$ python3 -q
>>> import numpy as np
>>> import numpy.linalg as la
>>> np.set_printoptions(precision=2, suppress=True, linewidth=140, floatmode="fixed")
>>> A = np.vander(np.arange(4) - 2, 3, increasing=True)
>>> A
array([[ 1, -2,  4],
       [ 1, -1,  1],
       [ 1,  0,  0],
       [ 1,  1,  1]])
>>> ang = np.radians(180)
>>> Rm = np.eye(3)
>>> Rm[2, 2] = Rm[0, 0] = np.cos(ang)
>>> Rm[2, 0], Rm[0, 2] = -np.sin(ang), np.sin(ang)
>>> Rm.round(2) + 0
array([[-1.00,  0.00,  0.00],
       [ 0.00,  1.00,  0.00],
       [ 0.00,  0.00, -1.00]])
>>> Y = A @ Rm.T
>>> np.abs(Y - A).max(axis=0)
array([2.00, 0.00, 8.00])
>>> Y.round(2) + 0
array([[-1.00, -2.00, -4.00],
       [-1.00, -1.00, -1.00],
       [-1.00,  0.00,  0.00],
       [-1.00,  1.00, -1.00]])
>>> np.allclose(A @ A.T, Y @ Y.T)
True
>>> Y = A[0, 0] * A[1:] - np.outer(A[1:, 0], A[0])
>>> Y
array([[ 0,  1, -3],
       [ 0,  2, -4],
       [ 0,  3, -3]])
>>> A[:, 0] / A[0, 0]
array([1.00, 1.00, 1.00, 1.00])
>>> W0 = np.loadtxt("x.csv", delimiter=",")
>>> W0
array([[ 0.00,  0.00,  0.00,  0.00],
       [ 2.00,  0.00,  0.00,  1.00],
       [ 0.00,  0.00,  0.00,  1.00],
       [-2.00,  0.00,  0.00,  0.00],
       [ 3.00,  3.00, -2.00,  0.00]])
>>> blk = np.stack([W0, -3 * W0, W0[::-1]])
>>> blk.sum(axis=0)
array([[ 3.00,  3.00, -2.00,  0.00],
       [-6.00,  0.00,  0.00, -2.00],
       [ 0.00,  0.00,  0.00, -1.00],
       [ 6.00,  0.00,  0.00,  1.00],
       [-6.00, -6.00,  4.00,  0.00]])
>>> rk = la.matrix_rank(W0)
>>> rk
np.int64(3)
>>> null = la.svd(W0)[2][rk:].T
>>> null.shape
(4, 1)
>>> [int(la.matrix_rank(np.delete(W0, i, axis=0))) for i in range(5)]
[3, 3, 3, 3, 2]
>>> np.allclose(W0 @ null, 0)
True
>>> U, s, Vt = la.svd(W0)
>>> V = Vt[:(s > 1e-8).sum()]
>>> rng = np.random.default_rng(59233)
>>> vec = W0[3] + 4 * W0[0] + rng.integers(2) * np.eye(4)[1]
>>> vec
array([-2.00,  0.00,  0.00,  0.00])
>>> np.diag(V.T @ V)
array([1.00, 0.69, 0.31, 1.00])
>>> la.matrix_rank(np.vstack([W0, vec]))
np.int64(3)
>>> m1 = np.array([[-5.8, 0.71, -14.42],
...     [-14.39, 12.09, 9.72],
...     [-11.59, 8.52, -7.52],
...     [-9.43, 17.41, 5.82],
...     [2.35, 4.68, 13.64],
...     [-6.46, -13.13, 0.62],
...     [14.85, 9.04, 7.93],
...     [-18.28, 17.79, 8.92],
...     [27.08, 8.47, -12.63],
...     [-6.66, 20.75, -32.29],
...     [4.2, 15.66, -32.55],
...     [19.39, 2.45, 5.58],
...     [-12.55, -13.5, 12.72],
...     [-1.18, 0.0, -5.87],
...     [-25.31, -28.41, -0.61],
...     [19.14, 9.67, 14.63],
...     [13.12, 2.66, 3.58]])
>>> vec = np.array([-3, 5, 3])
>>> rhs = m1 @ vec
>>> np.round(la.pinv(m1) @ m1, 2) + 0
array([[1.00, 0.00, 0.00],
       [0.00, 1.00, 0.00],
       [0.00, 0.00, 1.00]])
>>> la.solve(m1.T @ m1, m1.T @ rhs)
array([-3.00,  5.00,  3.00])
>>> la.lstsq(m1, rhs)[0]
array([-3.00,  5.00,  3.00])
>>> rhs = rhs + 0.1 * rng.normal(size=17)
>>> rhs
array([-22.23, 132.85,  54.91, 132.85,  57.31, -44.47,  24.69, 170.66, -76.69,  26.72, -32.02, -29.28,   8.15, -14.16, -67.93,  34.82,
       -15.29])
>>> coef, *_ = la.lstsq(m1, rhs)
>>> np.round(m1.T @ (rhs - m1 @ coef), 2) + 0
array([0.00, 0.00, 0.00])
>>> coef.round()
array([-3.00,  5.00,  3.00])
>>> coef
array([-3.00,  5.00,  3.00])
>>> [round(float(la.norm(la.solve(m1.T @ m1 + lam * np.eye(3), m1.T @ rhs))), 2) for lam in (0, 1, 10, 100)]
[6.56, 6.56, 6.53, 6.26]
